In [1]: import numpy as np

In [2]: import numpy.linalg as la

In [3]: np.set_printoptions(suppress=True, linewidth=140)

In [4]: m1 = np.load("dump.npy")

In [5]: m1
Out[5]: 
array([[19, 13, 14,  2, 20,  8],
       [13, 20, 21,  8, 20, 10],
       [14, 21, 32, 13, 22, 12],
       [ 2,  8, 13,  9,  8,  8],
       [20, 20, 22,  8, 26, 14],
       [ 8, 10, 12,  8, 14, 12]])

In [6]: la.matrix_rank(m1)
Out[6]: np.int64(5)

In [7]: np.abs(m1).max()
Out[7]: np.int64(32)

In [8]: np.unravel_index(np.abs(m1).argmax(), m1.shape)
Out[8]: (np.int64(2), np.int64(2))

In [9]: m1.sum(axis=1)
Out[9]: array([ 76,  92, 114,  48, 110,  64])

In [10]: np.diff(m1, axis=0)
Out[10]: 
array([[ -6,   7,   7,   6,   0,   2],
       [  1,   1,  11,   5,   2,   2],
       [-12, -13, -19,  -4, -14,  -4],
       [ 18,  12,   9,  -1,  18,   6],
       [-12, -10, -10,   0, -12,  -2]])

In [11]: round(la.norm(m1), 2)
Out[11]: np.float64(92.76)

In [12]: np.abs(np.diag(la.qr(m1)[1])) > 1e-9
Out[12]: array([ True,  True,  True,  True,  True, False])

In [13]: rng = np.random.default_rng(7974)

In [14]: lab = rng.permutation(6)

In [15]: lab
Out[15]: array([0, 2, 5, 3, 4, 1])

In [16]: B = m1[lab][:, lab]

In [17]: np.trace(B)
Out[17]: np.int64(118)

In [18]: B
Out[18]: 
array([[19, 14,  8,  2, 20, 13],
       [14, 32, 12, 13, 22, 21],
       [ 8, 12, 12,  8, 14, 10],
       [ 2, 13,  8,  9,  8,  8],
       [20, 22, 14,  8, 26, 20],
       [13, 21, 10,  8, 20, 20]])

In [19]: np.allclose(B, m1)
Out[19]: False

In [20]: Uu, sigma, VT = la.svd(m1)

In [21]: np.argmax(sigma[:-1] / (sigma[1:] + 1e-6)) + 1
Out[21]: np.int64(5)

In [22]: sigma.round(2) + 0
Out[22]: array([91.08, 15.44,  7.53,  3.67,  0.28,  0.  ])

In [23]: B = Uu[:, :5] @ np.diag(sigma[:5]) @ VT[:5]

In [24]: B.round(2)
Out[24]: 
array([[19., 13., 14.,  2., 20.,  8.],
       [13., 20., 21.,  8., 20., 10.],
       [14., 21., 32., 13., 22., 12.],
       [ 2.,  8., 13.,  9.,  8.,  8.],
       [20., 20., 22.,  8., 26., 14.],
       [ 8., 10., 12.,  8., 14., 12.]])

In [25]: la.matrix_rank(B)
Out[25]: np.int64(5)

In [26]: Q, _ = la.qr(np.array([[-0.8, 0.5, -1.1, -1.2, 2.2],
    ...:     [-2.2, -0.3, 0.2, -0.8, 1.1],
    ...:     [0.6, -1.0, 1.8, 1.5, -0.7],
    ...:     [-0.1, 1.0, -1.6, -0.1, -0.3],
    ...:     [-0.1, 0.6, 1.3, -0.4, -0.5]]))

In [27]: w = np.array([1, 0, 1, 2, 1])

In [28]: feats = Q @ np.diag(w) @ Q.T

In [29]: feats.round(2)
Out[29]: 
array([[ 1.09, -0.02, -0.03, -0.46, -0.07],
       [-0.02,  0.97, -0.07,  0.36,  0.09],
       [-0.03, -0.07,  0.86,  0.7 ,  0.18],
       [-0.46,  0.36,  0.7 ,  1.21, -0.27],
       [-0.07,  0.09,  0.18, -0.27,  0.87]])

In [30]: Uu, sigma, VT = la.svd(feats)

In [31]: V = VT[:(sigma > 1e-8).sum()]

In [32]: x = feats[2] + 3 * feats[3] + rng.integers(2) * np.eye(5)[1]

In [33]: x.round(2)
Out[33]: array([-1.42,  2.02,  2.95,  4.32, -0.62])

In [34]: np.allclose(V.T @ V @ x, x)
Out[34]: False

In [35]: round(la.norm(x - V.T @ V @ x), 2)
Out[35]: np.float64(0.3)

In [36]: np.round(np.diag(V.T @ V), 2)
Out[36]: array([0.93, 0.91, 0.66, 0.63, 0.87])

In [37]: np.round(V.T @ V, 2)
Out[37]: 
array([[ 0.93,  0.08,  0.15, -0.16, -0.1 ],
       [ 0.08,  0.91, -0.17,  0.18,  0.11],
       [ 0.15, -0.17,  0.66,  0.35,  0.21],
       [-0.16,  0.18,  0.35,  0.63, -0.22],
       [-0.1 ,  0.11,  0.21, -0.22,  0.87]])

In [38]: P = np.triu(np.array([[6, 0, 6, 1, 6],
    ...:     [5, 0, 0, 6, 8],
    ...:     [6, 3, 8, 3, 3],
    ...:     [4, 1, 5, 6, 1],
    ...:     [8, 9, 3, 2, 5]]), 1) + np.eye(5)

In [39]: B = P @ feats @ la.inv(P)

In [40]: np.trace(B), np.trace(feats)
Out[40]: (np.float64(5.0), np.float64(5.0))

In [41]: la.norm(feats, axis=1).argmax()
Out[41]: np.int64(3)

In [42]: round(float(la.norm(feats, "nuc")), 2)
Out[42]: 5.0

In [43]: round(la.norm(feats, 1), 2), round(float(la.norm(feats, np.inf)), 2)
Out[43]: (np.float64(3.0), 3.0)

In [44]: np.round(la.norm(feats[0], 1), 2), np.round(la.norm(feats[0], np.inf), 2)
Out[44]: (np.float64(1.67), np.float64(1.09))

In [45]: lab = rng.permutation(5)

In [46]: lab
Out[46]: array([3, 0, 2, 4, 1])

In [47]: B = feats[lab][:, lab]

In [48]: np.round(np.sort(np.abs(la.eigvals(B))), 2) + 0
Out[48]: array([0., 1., 1., 1., 2.])

In [49]: round(float(la.det(B)), 2), round(la.det(feats[lab]), 2)
Out[49]: (0.0, np.float64(-0.0))

In [50]: np.trace(B)
Out[50]: np.float64(5.0)

In [51]: B.round(2)
Out[51]: 
array([[ 1.21, -0.46,  0.7 , -0.27,  0.36],
       [-0.46,  1.09, -0.03, -0.07, -0.02],
       [ 0.7 , -0.03,  0.86,  0.18, -0.07],
       [-0.27, -0.07,  0.18,  0.87,  0.09],
       [ 0.36, -0.02, -0.07,  0.09,  0.97]])

In [52]: t3 = np.stack([feats, -1 * feats, feats[::-1]])

In [53]: np.round(la.det(t3), 2) + 0
Out[53]: array([0., 0., 0.])

In [54]: (t3 @ feats.T).shape
Out[54]: (3, 5, 5)

In [55]: M = np.array([[5.0, 1.0, 1.0], [1.0, 5.0, 1.0], [1.0, 1.0, 5.0]])

In [56]: w, V = la.eigh(M)

In [57]: np.unique(w.round(6) + 0, return_counts=True)[1]
Out[57]: array([2, 1])

In [58]: np.round(V @ np.diag(w) @ V.T, 2)
Out[58]: 
array([[5., 1., 1.],
       [1., 5., 1.],
       [1., 1., 5.]])

In [59]: w.round(2)
Out[59]: array([4., 4., 7.])

In [60]: np.round(la.eigvalsh(M + 4 * np.eye(3)), 2)
Out[60]: array([ 8.,  8., 11.])

In [61]: np.abs(V[:, -1]).round(6).argmax()
Out[61]: np.int64(0)

In [62]: np.round(V.T @ M @ V, 2) + 0
Out[62]: 
array([[4., 0., 0.],
       [0., 4., 0.],
       [0., 0., 7.]])

In [63]: np.round(la.svd(M, compute_uv=False), 2)
Out[63]: array([7., 4., 4.])

In [64]: mat = np.load("w.npy")

In [65]: mat
Out[65]: 
array([[6., 6.],
       [6., 1.]])

In [66]: mat.sum(axis=0)
Out[66]: array([12.,  7.])

In [67]: np.round(la.svd(mat, compute_uv=False), 2)
Out[67]: array([10.,  3.])

In [68]: mat.shape
Out[68]: (2, 2)

In [69]: mat - mat[0]
Out[69]: 
array([[ 0.,  0.],
       [ 0., -5.]])

In [70]: w, V = la.eigh(mat)

In [71]: w.sum(), np.trace(mat)
Out[71]: (np.float64(7.0), np.float64(7.0))

In [72]: w.round(2)
Out[72]: array([-3., 10.])

In [73]: x = np.array([-4, -2])

In [74]: target = mat @ x

In [75]: target
Out[75]: array([-36., -26.])

In [76]: np.round(la.solve(mat, target + mat[:, 1]), 2)
Out[76]: array([-4., -1.])

In [77]: np.round(la.solve(mat, mat[:, 0]), 2)
Out[77]: array([ 1., -0.])

In [78]: X = np.loadtxt("a.csv", delimiter=",")

In [79]: X
Out[79]: 
array([[ 10.08,   9.75,  -9.17,  -0.06],
       [  8.57,   9.32,  -7.37,  -0.02],
       [  7.18,  10.81,  -8.11,   0.13],
       [ -7.9 ,  -5.5 ,   9.94,   1.87],
       [ 10.  ,  10.67,  -7.88,   0.44],
       [ 10.02,   9.61,  -6.15,   0.53],
       [ -1.27,  -8.5 , -26.56,   1.62],
       [  8.88,   9.86,  -7.72,  -0.64],
       [ -1.82,  -7.14, -25.59,   0.4 ],
       [ -2.59,  -8.82, -26.45,   0.25],
       [ -8.88,  -3.73,  10.28,   2.72],
       [ 10.53,  11.76,  -7.81,  -0.86],
       [ -8.07,  -4.01,  10.24,   3.59],
       [ -0.96,  -8.22, -24.68,  -0.53],
       [  9.25,  10.81,  -6.96,  -0.06],
       [  9.75,  10.95,  -5.79,   1.61],
       [ -3.03,  -9.06, -25.59,   2.52],
       [  9.54,  11.29,  -8.09,  -0.08],
       [ -0.64,  -6.99, -25.23,  -1.14],
       [  8.35,  10.45,  -5.35,  -0.42],
       [ -8.21,  -2.96,  11.2 ,   2.25],
       [  9.33,   8.75,  -6.94,  -1.24],
       [ -6.96,  -5.76,  11.04,   0.83],
       [ -7.44,  -4.64,  11.29,   4.17],
       [  9.46,   8.8 ,  -8.85,   0.77],
       [  9.15,  10.06,  -5.55,   0.09],
       [ -1.12,  -8.44, -25.96,   1.13],
       [ -2.36,  -8.33, -23.68,   0.43]])

In [80]: Xc = X - X.mean(axis=0)

In [81]: Uu, sigma, VT = la.svd(Xc, full_matrices=False)

In [82]: np.searchsorted(np.cumsum(sigma ** 2) / (sigma ** 2).sum(), 0.9) + 1
Out[82]: np.int64(2)

In [83]: np.abs(VT[0]).argmax()
Out[83]: np.int64(2)

In [84]: np.abs(Uu[:, 0]).argmax()
Out[84]: np.int64(6)

In [85]: np.round(np.abs(VT[-1]), 2)
Out[85]: array([0.71, 0.57, 0.16, 0.38])

In [86]: (np.sign(Uu[:, 0]) == np.sign(Uu[0, 0])).astype(int)
Out[86]: array([1, 1, 1, 1, 1, 1, 0, 1, 0, 0, 1, 1, 1, 0, 1, 1, 0, 1, 0, 1, 1, 1, 1, 1, 1, 1, 0, 0])

In [87]: np.round(VT[0] * np.sign(VT[0, np.abs(VT[0]).argmax()]), 2)
Out[87]: array([-0.03,  0.26,  0.97,  0.04])

In [88]: np.round((sigma ** 2).sum() ** 2 / (sigma ** 4).sum(), 2)
Out[88]: np.float64(1.95)

In [89]: Xc = (X - X.mean(axis=0)) / X.std(axis=0)

In [90]: np.argwhere(np.abs(Xc) > 2)
Out[90]: 
array([[12,  3],
       [23,  3]])

In [91]: b = la.lstsq(np.delete(Xc, 3, axis=1), Xc[:, 3])[0]

In [92]: np.round(1 - np.var(Xc[:, 3] - np.delete(Xc, 3, axis=1) @ b), 2)
Out[92]: np.float64(0.56)

In [93]: x = np.array([0, 2, 2, 1])

In [94]: target = X @ x

In [95]: b, lr = np.zeros(4), 1 / la.norm(X, 2) ** 2

In [96]: for i in range(12):
    ...:     b -= lr * X.T @ (X @ b - target)
    ...:     if i % 2 == 0: print(i, round(la.norm(X @ b - target), 2))
    ...: 
0 52.75
2 17.15
4 12.01
6 11.4
8 11.13
10 10.88

In [97]: round(float(la.cond(X)), 2)
Out[97]: 20.84

In [98]: x = np.array([0, 2, 0, 2])

In [99]: target = X @ x

In [100]: np.round(la.solve(X.T @ X, X.T @ target), 2) + 0
Out[100]: array([0., 2., 0., 2.])

In [101]: np.round(la.pinv(X) @ X, 2) + 0
Out[101]: 
array([[1., 0., 0., 0.],
       [0., 1., 0., 0.],
       [0., 0., 1., 0.],
       [0., 0., 0., 1.]])

In [102]: np.round(la.lstsq(X, target)[0], 2) + 0
Out[102]: array([0., 2., 0., 2.])

In [103]: target = target + 0.02 * rng.normal(size=28)

In [104]: target.round(2)
Out[104]: 
array([ 19.36,  18.59,  21.87,  -7.28,  22.22,  20.28, -13.77,  18.46, -13.52, -17.14,  -2.01,  21.78,  -0.82, -17.5 ,  21.53,  25.11,
       -13.1 ,  22.41, -16.24,  20.06,  -1.39,  15.03,  -9.86,  -0.92,  19.14,  20.31, -14.66, -15.8 ])

In [105]: b, *_ = la.lstsq(X, target)

In [106]: b.round(2) + 0
Out[106]: array([0., 2., 0., 2.])

In [107]: round(la.norm(target - X @ b), 2)
Out[107]: np.float64(0.08)

In [108]: B = np.array([[1, 2], [-1, -2]])

In [109]: C = np.array([[3, 1, -2], [5, -2, -5], [-1, 3, 2]])

In [110]: data = np.block([[B, np.zeros((2, 3))], [np.zeros((3, 2)), C]])

In [111]: data
Out[111]: 
array([[ 1.,  2.,  0.,  0.,  0.],
       [-1., -2.,  0.,  0.,  0.],
       [ 0.,  0.,  3.,  1., -2.],
       [ 0.,  0.,  5., -2., -5.],
       [ 0.,  0., -1.,  3.,  2.]])

In [112]: x = np.array([3, -1, 3, 3, 3])

In [113]: h = np.maximum(data @ x, 0)

In [114]: data.T @ h
Out[114]: array([ 1.,  2.,  6., 42., 12.])

In [115]: np.maximum(data @ x, 0) - np.maximum(-data @ x, 0)
Out[115]: array([ 1., -1.,  6., -6., 12.])

In [116]: h
Out[116]: array([ 1.,  0.,  6.,  0., 12.])

In [117]: data * (h > 1e-9)[:, None]
Out[117]: 
array([[ 1.,  2.,  0.,  0.,  0.],
       [-0., -0.,  0.,  0.,  0.],
       [ 0.,  0.,  3.,  1., -2.],
       [ 0.,  0.,  0., -0., -0.],
       [ 0.,  0., -1.,  3.,  2.]])

In [118]: np.maximum(data @ (3 * x), 0)
Out[118]: array([ 3.,  0., 18.,  0., 36.])

In [119]: np.round(np.tanh(data @ x), 2)
Out[119]: array([ 0.76, -0.76,  1.  , -1.  ,  1.  ])

In [120]: np.flatnonzero(h > 1e-9)
Out[120]: array([0, 2, 4])

In [121]: Uu, sigma, VT = la.svd(data)

In [122]: V = VT[:(sigma > 1e-8).sum()]

In [123]: x = data[2] + -3 * data[4] + rng.integers(2) * np.eye(5)[1]

In [124]: x
Out[124]: array([ 0.,  1.,  6., -8., -8.])

In [125]: la.matrix_rank(np.vstack([data, x]))
Out[125]: np.int64(5)

In [126]: np.round(V.T @ V, 2) + 0
Out[126]: 
array([[0.2, 0.4, 0. , 0. , 0. ],
       [0.4, 0.8, 0. , 0. , 0. ],
       [0. , 0. , 1. , 0. , 0. ],
       [0. , 0. , 0. , 1. , 0. ],
       [0. , 0. , 0. , 0. , 1. ]])

In [127]: np.allclose(V.T @ V @ x, x)
Out[127]: False

In [128]: data @ data
Out[128]: 
array([[ -1.,  -2.,   0.,   0.,   0.],
       [  1.,   2.,   0.,   0.,   0.],
       [  0.,   0.,  16.,  -5., -15.],
       [  0.,   0.,  10.,  -6., -10.],
       [  0.,   0.,  10.,  -1.,  -9.]])

In [129]: round(float(la.det(data)), 2)
Out[129]: 0.0

In [130]: K = np.loadtxt("arr.csv", delimiter=",")

In [131]: K.round(2)
Out[131]: 
array([[-0.56, -0.79, -0.26],
       [ 0.4 , -0.53,  0.75],
       [-0.72,  0.32,  0.61]])

In [132]: x = np.array([-3, 1, 2])

In [133]: target = K @ x

In [134]: target.round(2)
Out[134]: array([ 0.39, -0.24,  3.71])

In [135]: np.round(la.solve(K, target), 2)
Out[135]: array([-3.,  1.,  2.])

In [136]: np.round(la.solve(K, target + K[:, 0]), 2)
Out[136]: array([-2.,  1.,  2.])

In [137]: np.round(la.solve(K, 3 * target), 2)
Out[137]: array([-9.,  3.,  6.])

In [138]: F = np.array([[2, 0], [0, 1]])

In [139]: F
Out[139]: 
array([[2, 0],
       [0, 1]])

In [140]: Lm = la.cholesky(F)

In [141]: np.round(np.diag(Lm) ** 2, 2)
Out[141]: array([2., 1.])

In [142]: Lm.round(2)
Out[142]: 
array([[1.41, 0.  ],
       [0.  , 1.  ]])

In [143]: F / np.sqrt(np.outer(np.diag(F), np.diag(F)))
Out[143]: 
array([[1., 0.],
       [0., 1.]])

In [144]: round(float(np.prod(np.diag(Lm)) ** 2), 2), np.round(la.det(F), 2)
Out[144]: (2.0, np.float64(2.0))
